>>> import numpy as np
>>> from numpy import linalg as LA
>>> np.set_printoptions(precision=2, suppress=True, linewidth=120, floatmode="fixed")
>>> def rnd(a):
...     return np.round(a, 2) + 0
... 
>>> W0 = np.array([[3, 3, -1],
...     [3, 3, 1],
...     [3, 4, 4],
...     [5, 7, 2],
...     [4, 10, -1],
...     [5, 9, -2],
...     [4, 9, -5],
...     [3, 11, -4],
...     [0, 8, -1],
...     [2, 9, 2],
...     [4, 8, 1],
...     [2, 10, -1],
...     [-1, 9, 1],
...     [1, 10, 0],
...     [4, 13, -1],
...     [2, 12, 0],
...     [4, 11, -1]])
>>> W0
array([[ 3,  3, -1],
       [ 3,  3,  1],
       [ 3,  4,  4],
       [ 5,  7,  2],
       [ 4, 10, -1],
       [ 5,  9, -2],
       [ 4,  9, -5],
       [ 3, 11, -4],
       [ 0,  8, -1],
       [ 2,  9,  2],
       [ 4,  8,  1],
       [ 2, 10, -1],
       [-1,  9,  1],
       [ 1, 10,  0],
       [ 4, 13, -1],
       [ 2, 12,  0],
       [ 4, 11, -1]])
>>> def softmax(z):
...     e = np.exp(z - z.max(axis=-1, keepdims=True))
...     return e / e.sum(axis=-1, keepdims=True)
... 
>>> rnd(softmax(W0[12]))
array([0.00, 1.00, 0.00])
>>> rnd(softmax(10 * W0[12]))
array([0.00, 1.00, 0.00])
>>> rnd(softmax(W0).sum(axis=1))
array([1.00, 1.00, 1.00, 1.00, 1.00, 1.00, 1.00, 1.00, 1.00, 1.00, 1.00, 1.00, 1.00, 1.00, 1.00, 1.00, 1.00])
>>> S = W0 @ W0.T / np.sqrt(3)
>>> softmax(S).round(6).argmax(axis=1)
array([14, 14, 14, 14, 14, 14, 14, 14, 14, 14, 14, 14, 14, 14, 14, 14, 14])
>>> rnd(softmax(S)[12] @ W0)
array([ 3.94, 12.97, -0.97])
>>> J = np.load("out2.npy")
>>> J
array([[ 1,  3],
       [ 3, -2],
       [ 3, -3],
       [ 3, -2],
       [ 1,  1]])
>>> A2 = W0[0, 0] * W0[1:] - np.outer(W0[1:, 0], W0[0])
>>> A2
array([[  0,   0,   6],
       [  0,   3,  15],
       [  0,   6,  11],
       [  0,  18,   1],
       [  0,  12,  -1],
       [  0,  15, -11],
       [  0,  24,  -9],
       [  0,  24,  -3],
       [  0,  21,   8],
       [  0,  12,   7],
       [  0,  24,  -1],
       [  0,  30,   2],
       [  0,  27,   1],
       [  0,  27,   1],
       [  0,  30,   2],
       [  0,  21,   1]])
>>> rnd(W0[:, 0] / W0[0, 0])
array([ 1.00,  1.00,  1.00,  1.67,  1.33,  1.67,  1.33,  1.00,  0.00,  0.67,  1.33,  0.67, -0.33,  0.33,  1.33,  0.67,
        1.33])
>>> mat = np.loadtxt("data.csv", delimiter=",")
>>> mat
array([[ 0.00, 14.00],
       [14.00, 18.00]])
>>> ev, evecs = LA.eigh(mat)
>>> rnd(LA.eigvalsh(mat + -1 * np.eye(2)))
array([-8.64, 24.64])
>>> rnd(ev)
array([-7.64, 25.64])
>>> rnd(evecs.T @ mat @ evecs)
array([[-7.64,  0.00],
       [ 0.00, 25.64]])
>>> rnd(evecs @ np.diag(ev) @ evecs.T)
array([[ 0.00, 14.00],
       [14.00, 18.00]])
>>> mat[0] @ mat[1]
np.float64(252.0)
>>> rnd(LA.norm(mat[0], 1)), rnd(LA.norm(mat[0], np.inf))
(np.float64(14.0), np.float64(14.0))
>>> rnd(LA.norm(mat, 2))
np.float64(25.64)
>>> basis = np.array([[-5, -4, 0, -5]])
>>> rng = np.random.default_rng(552729)
>>> X = rng.normal(size=(10, 1)) @ basis + np.array([2, -2, 0, 2])
>>> rnd(X)
array([[ 4.90,  0.32,  0.00,  4.90],
       [ 5.50,  0.80,  0.00,  5.50],
       [ 1.70, -2.24,  0.00,  1.70],
       [-0.47, -3.98,  0.00, -0.47],
       [ 0.23, -3.42,  0.00,  0.23],
       [ 0.69, -3.04,  0.00,  0.69],
       [ 4.57,  0.05,  0.00,  4.57],
       [ 2.34, -1.73,  0.00,  2.34],
       [ 6.35,  1.48,  0.00,  6.35],
       [ 1.68, -2.25,  0.00,  1.68]])
>>> [round(float(x), 2) for x in LA.svd(X, compute_uv=False)[:3]]
[15.97, 7.26, 0.0]
